>>> import numpy as np
>>> np.set_printoptions(precision=1, suppress=True, linewidth=200, floatmode="fixed")
>>> tidy = lambda a: np.round(a, 1) + 0
>>> C = np.array([[-1.7, 0.3, -0.7]])
>>> rng = np.random.default_rng(79490)
>>> X = np.array([[-8],
...     [3],
...     [2],
...     [-1],
...     [3],
...     [4],
...     [5],
...     [7],
...     [9],
...     [-8],
...     [3],
...     [0],
...     [0],
...     [9],
...     [-7],
...     [-1],
...     [9],
...     [-6],
...     [6],
...     [-9],
...     [6],
...     [-8]]) @ C + 0.1 * rng.normal(size=(22, 3))
>>> print(tidy(X))
[[ 13.6  -2.3   5.6]
 [ -5.2   0.9  -2.0]
 [ -3.4   0.5  -1.3]
 [  1.9  -0.3   0.8]
 [ -5.0   1.0  -2.2]
 [ -6.7   0.9  -2.9]
 [ -8.5   1.5  -3.4]
 [-11.9   2.1  -4.8]
 [-15.3   2.7  -6.3]
 [ 13.6  -2.5   5.6]
 [ -5.1   0.8  -2.0]
 [  0.1   0.0  -0.1]
 [  0.0   0.0   0.0]
 [-15.4   2.5  -6.2]
 [ 11.8  -2.0   4.7]
 [  1.7  -0.4   0.8]
 [-15.2   2.7  -6.5]
 [ 10.1  -1.9   4.0]
 [-10.5   2.0  -4.2]
 [ 15.2  -2.8   6.2]
 [-10.3   1.9  -4.0]
 [ 13.7  -2.4   5.5]]
>>> left, s, VT = np.linalg.svd(X)
>>> np.argmax(s[:-1] / (s[1:] + 1e-6)) + 1
np.int64(1)
>>> tidy(s)
array([52.5,  0.5,  0.5])
>>> B = left[:, :1] @ np.diag(s[:1]) @ VT[:1]
>>> tidy(np.linalg.norm(X - B, 2)), tidy(s[1])
(np.float64(0.5), np.float64(0.5))
>>> Ac = X - X.mean(axis=0)
>>> left, s, VT = np.linalg.svd(Ac, full_matrices=False)
>>> tidy(Ac.mean(axis=0))
array([0.0, 0.0, 0.0])
>>> print(tidy(VT[0] * np.sign(VT[0, np.abs(VT[0]).argmax()])))
[ 0.9 -0.2  0.4]
>>> tidy((s ** 2).sum() ** 2 / (s ** 4).sum())
np.float64(1.0)
>>> np.linalg.matrix_rank(Ac)
np.int64(3)
